$ python -q
>>> import numpy as np
>>> np.set_printoptions(precision=4, suppress=True, linewidth=120, sign=" ")
>>> M = np.load("dump.npy")
>>> M
array([[  3,   2,   0,   1,   1,   1,   2,   0,   1],
       [  3,   4,   4,   5,   1,   6,   7,   5,   1],
       [  5,   5,   7,   9,   6,   9,  12,   9,   2],
       [ 10,   9,  10,  11,   8,  10,  13,  12,   2],
       [ 14,  12,  14,  13,  11,  15,  17,  17,   4],
       [ 15,  14,  17,  13,  13,  16,  17,  21,   5],
       [ 18,  14,  20,  15,  16,  17,  22,  24,  10],
       [ 23,  19,  21,  16,  20,  18,  27,  27,  10],
       [ 27,  22,  23,  18,  21,  20,  29,  31,  10],
       [ 30,  26,  23,  19,  26,  23,  33,  35,  12],
       [ 30,  28,  24,  21,  27,  26,  35,  37,  13],
       [ 32,  31,  27,  22,  28,  31,  39,  40,  15],
       [ 35,  34,  28,  25,  30,  33,  43,  42,  20],
       [ 40,  38,  29,  25,  30,  33,  44,  47,  24],
       [ 41,  40,  32,  27,  31,  38,  49,  50,  24],
       [ 46,  44,  34,  29,  34,  41,  50,  54,  29],
       [ 47,  48,  36,  31,  37,  45,  52,  59,  30],
       [ 51,  50,  40,  34,  37,  47,  53,  64,  30],
       [ 52,  55,  43,  36,  38,  52,  56,  68,  31],
       [ 57,  55,  47,  36,  42,  57,  61,  69,  34],
       [ 57,  58,  51,  39,  44,  62,  62,  71,  35],
       [ 58,  60,  52,  39,  45,  64,  66,  72,  39],
       [ 59,  64,  54,  42,  50,  69,  66,  75,  40],
       [ 59,  66,  56,  45,  50,  70,  70,  79,  42],
       [ 61,  69,  56,  48,  50,  72,  72,  81,  42],
       [ 66,  72,  59,  48,  54,  72,  77,  81,  43],
       [ 66,  72,  64,  48,  54,  73,  81,  86,  44],
       [ 66,  74,  65,  49,  54,  77,  83,  88,  47],
       [ 66,  76,  68,  51,  57,  77,  87,  88,  49],
       [ 68,  77,  72,  53,  61,  77,  90,  88,  51],
       [ 71,  82,  73,  54,  66,  78,  95,  90,  54],
       [ 73,  84,  77,  55,  67,  80,  98,  92,  55]])
>>> def softmax(z):
...     e = np.exp(z - z.max(axis=-1, keepdims=True))
...     return e / e.sum(axis=-1, keepdims=True)
... 
>>> np.round(softmax(M[3] + -3), 4) + 0
array([ 0.0297,  0.0109,  0.0297,  0.0807,  0.004 ,  0.0297,  0.5961,  0.2193,  0.    ])
>>> softmax(M).sum(axis=1)
array([ 1.,  1.,  1.,  1.,  1.,  1.,  1.,  1.,  1.,  1.,  1.,  1.,  1.,  1.,  1.,  1.,  1.,  1.,  1.,  1.,  1.,  1.,
        1.,  1.,  1.,  1.,  1.,  1.,  1.,  1.,  1.,  1.])
>>> np.round(softmax(M[3]), 4) + 0
array([ 0.0297,  0.0109,  0.0297,  0.0807,  0.004 ,  0.0297,  0.5961,  0.2193,  0.    ])
>>> np.round(softmax(10 * M[3]), 4) + 0
array([ 0.,  0.,  0.,  0.,  0.,  0.,  1.,  0.,  0.])
>>> scores = M @ M.T / np.sqrt(9)
>>> softmax(scores)[3] @ M
array([ 73.,  84.,  77.,  55.,  67.,  80.,  98.,  92.,  55.])
>>> Y = np.c_[M[:, :8] @ np.array([[1, 2, 1, 2, 3, 3, 1, 1],
...     [1, 1, 2, 2, 1, 2, 1, 1],
...     [2, 3, 2, 0, 2, 3, 1, 0],
...     [2, 2, 1, 0, 1, 3, 0, 0],
...     [3, 1, 0, 1, 3, 0, 1, 2],
...     [1, 3, 1, 0, 3, 3, 2, 0],
...     [1, 0, 2, 1, 3, 1, 0, 0],
...     [0, 2, 3, 1, 2, 1, 0, 1]]), np.array([1, 1, 2, -2, -1, -3, 3, 1, -2, -3, 0, 3, 3, 3, 2, -3, 0, -1, 3, -3, 0, -3, -3, 1, 1, -1, -1, -3, -3, -2, -2, -3])]
>>> Y
array([[  13,   14,   13,   13,   24,   21,    8,    7,    1],
       [  41,   61,   59,   27,   78,   74,   24,   14,    1],
       [  81,  105,   98,   47,  142,  121,   41,   31,    2],
       [ 108,  143,  131,   71,  187,  166,   57,   47,   -2],
       [ 145,  198,  179,   97,  258,  226,   81,   65,   -1],
       [ 161,  224,  203,  109,  286,  249,   91,   76,   -3],
       [ 189,  255,  234,  126,  336,  284,  102,   88,    3],
       [ 221,  288,  272,  158,  395,  326,  119,  109,    1],
       [ 243,  324,  306,  179,  439,  368,  133,  122,   -2],
       [ 274,  358,  341,  206,  497,  405,  151,  143,   -3],
       [ 290,  381,  362,  215,  525,  431,  161,  149,    0],
       [ 315,  421,  399,  233,  577,  477,  180,  159,    3],
       [ 341,  451,  429,  253,  622,  516,  193,  171,    3],
       [ 353,  478,  461,  277,  656,  548,  203,  185,    3],
       [ 379,  517,  498,  292,  708,  593,  220,  193,    2],
       [ 409,  561,  534,  318,  762,  642,  240,  212,   -3],
       [ 437,  602,  572,  338,  812,  684,  258,  228,    0],
       [ 460,  646,  610,  356,  856,  733,  272,  239,   -1],
       [ 487,  690,  652,  376,  907,  783,  292,  251,    3],
       [ 522,  733,  683,  396,  974,  831,  315,  265,   -3],
       [ 551,  775,  713,  407, 1016,  876,  334,  274,    0],
       [ 565,  791,  733,  419, 1046,  897,  343,  280,   -3],
       [ 600,  835,  763,  437, 1096,  941,  365,  298,   -3],
       [ 617,  860,  795,  449, 1128,  971,  371,  304,    1],
       [ 632,  883,  818,  463, 1156, 1002,  380,  311,    1],
       [ 663,  909,  845,  488, 1207, 1037,  395,  327,   -1],
       [ 678,  937,  879,  497, 1242, 1064,  402,  332,   -1],
       [ 690,  960,  900,  505, 1269, 1090,  413,  336,   -3],
       [ 715,  978,  920,  516, 1300, 1113,  421,  344,   -3],
       [ 745, 1003,  940,  529, 1338, 1142,  432,  355,   -2],
       [ 778, 1031,  973,  557, 1392, 1177,  448,  375,   -2],
       [ 800, 1062, 1002,  571, 1431, 1213,  461,  383,   -3]])
>>> np.linalg.norm(np.linalg.qr(M)[0].T @ Y, axis=0) ** 2 / ((Y ** 2).sum(axis=0) + 1e-12)
array([ 1.    ,  1.    ,  1.    ,  1.    ,  1.    ,  1.    ,  1.    ,  1.    ,  0.4074])
>>> Xs = M - M.mean(axis=0)
>>> U, sv, Vh = np.linalg.svd(Xs, full_matrices=False)
>>> round(float((sv ** 2).sum() ** 2 / (sv ** 4).sum()), 4)
1.0185
>>> Xs.mean(axis=0)
array([ 0.,  0.,  0.,  0.,  0.,  0.,  0.,  0.,  0.])
>>> sv
array([ 384.9057,   24.1425,   20.2467,   12.6099,    8.3611,    7.9836,    6.0607,    5.282 ,    4.1389])
>>> np.linalg.matrix_rank(Xs)
np.int64(9)
>>> (np.sign(U[:, 0]) == np.sign(U[0, 0])).astype(int)
array([ 1,  1,  1,  1,  1,  1,  1,  1,  1,  1,  1,  1,  1,  1,  1,  1,  0,  0,  0,  0,  0,  0,  0,  0,  0,  0,  0,  0,
        0,  0,  0,  0])
>>> Vh[0] * np.sign(Vh[0, np.abs(Vh[0]).argmax()])
array([ 0.318 ,  0.3745,  0.316 ,  0.2296,  0.2725,  0.3734,  0.3958,  0.4148,  0.2523])
>>> arr = np.loadtxt("layer1.csv", delimiter=",")
>>> print(arr)
[[-0.7 -0.9 -1.   1.3  1.2 -1.   0.1]
 [ 0.4 -1.2  1.   0.6 -1.  -1.2  0.4]
 [-0.8 -2.6  5.   1.2  0.2  1.3 -1.1]
 [ 1.4  0.9 -8.   0.7 -2.4 -0.1 -0.5]]
>>> # column 2 is much longer than the rest
>>> np.round(softmax(10 * arr[2]), 4) + 0
array([ 0.,  0.,  1.,  0.,  0.,  0.,  0.])
>>> scores = arr @ arr.T / np.sqrt(7)
>>> softmax(scores)[2] @ arr
array([-0.8, -2.6,  5. ,  1.2,  0.2,  1.3, -1.1])
>>> np.round(softmax(scores + np.triu(np.full(scores.shape, -np.inf), 1)), 4) + 0
array([[ 1.    ,  0.    ,  0.    ,  0.    ],
       [ 0.1339,  0.8661,  0.    ,  0.    ],
       [ 0.    ,  0.    ,  1.    ,  0.    ],
       [ 0.    ,  0.    ,  0.    ,  1.    ]])
>>> print(softmax(scores).round(6).argmax(axis=1))
[ 0  2  2  3]
